$ ipython --no-banner

In [1]: import numpy as np

In [2]: from numpy import linalg as LA

In [3]: np.set_printoptions(precision=3, suppress=True, linewidth=120)

In [4]: feats = np.load("sample19.npy")

In [5]: print(feats)
[[ 63  20  36  -6 -25  -5 -11 -38   0  -4  27   2]
 [ 20  24  15  28   0 -13   2 -16 -19  19  28   2]
 [ 36  15  67  24 -26  20   0 -13   6  40 -13  -9]
 [ -6  28  24  68   6 -22   6  -4 -30  62  14  -4]
 [-25   0 -26   6  21  -5   9  16  -1  -3  11   0]
 [ -5 -13  20 -22  -5  58  15  19  10 -16 -34   1]
 [-11   2   0   6   9  15  11  12  -2   2  -1   0]
 [-38 -16 -13  -4  16  19  12  34  22   2 -22  -8]
 [  0 -19   6 -30  -1  10  -2  22  72  -4 -12 -22]
 [ -4  19  40  62  -3 -16   2   2  -4  72  -4 -14]
 [ 27  28 -13  14  11 -34  -1 -22 -12  -4  61   4]
 [  2   2  -9  -4   0   1   0  -8 -22 -14   4  10]]

In [6]: print(np.argsort(-LA.norm(feats, axis=0).round(6), kind="stable")[:3])
[3 9 2]

In [7]: print(LA.matrix_rank(feats, rtol=0.1))
5

In [8]: rk = LA.matrix_rank(feats)

In [9]: print(rk)
5

In [10]: ns = LA.svd(feats)[2][rk:].T

In [11]: print([int(LA.matrix_rank(np.delete(feats, i, axis=0))) for i in range(12)])
[5, 5, 5, 5, 5, 5, 5, 5, 5, 5, 5, 5]

In [12]: print(ns.shape)
(12, 7)

In [13]: rng = np.random.default_rng(85604)

In [14]: idx = rng.permutation(12)

In [15]: print(idx)
[10  8  5  9  3  0  6  1 11  7  4  2]

In [16]: M2 = feats[idx][:, idx]

In [17]: print(np.trace(M2))
561

In [18]: print(round(LA.det(M2), 3), round(float(LA.det(feats[idx])), 3))
-0.0 0.0

In [19]: print(M2)
[[ 61 -12 -34  -4  14  27  -1  28   4 -22  11 -13]
 [-12  72  10  -4 -30   0  -2 -19 -22  22  -1   6]
 [-34  10  58 -16 -22  -5  15 -13   1  19  -5  20]
 [ -4  -4 -16  72  62  -4   2  19 -14   2  -3  40]
 [ 14 -30 -22  62  68  -6   6  28  -4  -4   6  24]
 [ 27   0  -5  -4  -6  63 -11  20   2 -38 -25  36]
 [ -1  -2  15   2   6 -11  11   2   0  12   9   0]
 [ 28 -19 -13  19  28  20   2  24   2 -16   0  15]
 [  4 -22   1 -14  -4   2   0   2  10  -8   0  -9]
 [-22  22  19   2  -4 -38  12 -16  -8  34  16 -13]
 [ 11  -1  -5  -3   6 -25   9   0   0  16  21 -26]
 [-13   6  20  40  24  36   0  15  -9 -13 -26  67]]

In [20]: print(np.round(np.sort(np.abs(LA.eigvals(M2))), 3) + 0)
[  0.      0.      0.      0.      0.      0.      0.     41.173  73.68  123.3   133.575 189.272]

In [21]: X = np.load("m.npy")

In [22]: print(X)
[[ 0  1  3  4  2  5]
 [ 0  0  0  0  0  0]
 [ 2  3  5  0  2  1]
 [10  9 13  5  5  8]
 [ 5  7 10  3  5  4]
 [ 5  1  4  1  0  1]
 [ 3  4  5  3  3  3]
 [ 0  0  0  0  0  0]
 [ 5  1  4  1  0  1]
 [ 2  3  5  0  2  1]
 [ 2  4  8  4  4  6]
 [ 5  1  4  1  0  1]
 [ 0  0  0  0  0  0]
 [10  1  9  1  0  3]
 [ 2  5  3  2  2  3]
 [ 8  6 12  8  5  9]
 [ 2  3  5  0  2  1]
 [ 5  1  8  4  2  7]
 [ 7  5 12  5  4  7]
 [ 4  8  8  2  4  4]
 [ 8  6 12  8  5  9]
 [ 7  3 10  0  2  3]
 [ 5  1  4  1  0  1]
 [10 10 12  6  5  7]
 [ 2  5  3  2  2  3]
 [ 2  3  5  0  2  1]
 [ 7  5 12  5  4  7]
 [ 5  7 10  3  5  4]
 [ 0  0  0  0  0  0]]

In [23]: print(np.allclose(feats @ feats.T, feats.T @ feats))
True

In [24]: print(np.round(np.sort(np.abs(LA.eigvals(feats))), 3) + 0)
[  0.      0.      0.      0.      0.      0.      0.     41.173  73.68  123.3   133.575 189.272]

In [25]: feats.inv()
---------------------------------------------------------------------------
AttributeError                            Traceback (most recent call last)
Cell In[25], line 1
----> 1 feats.inv()

AttributeError: 'numpy.ndarray' object has no attribute 'inv'
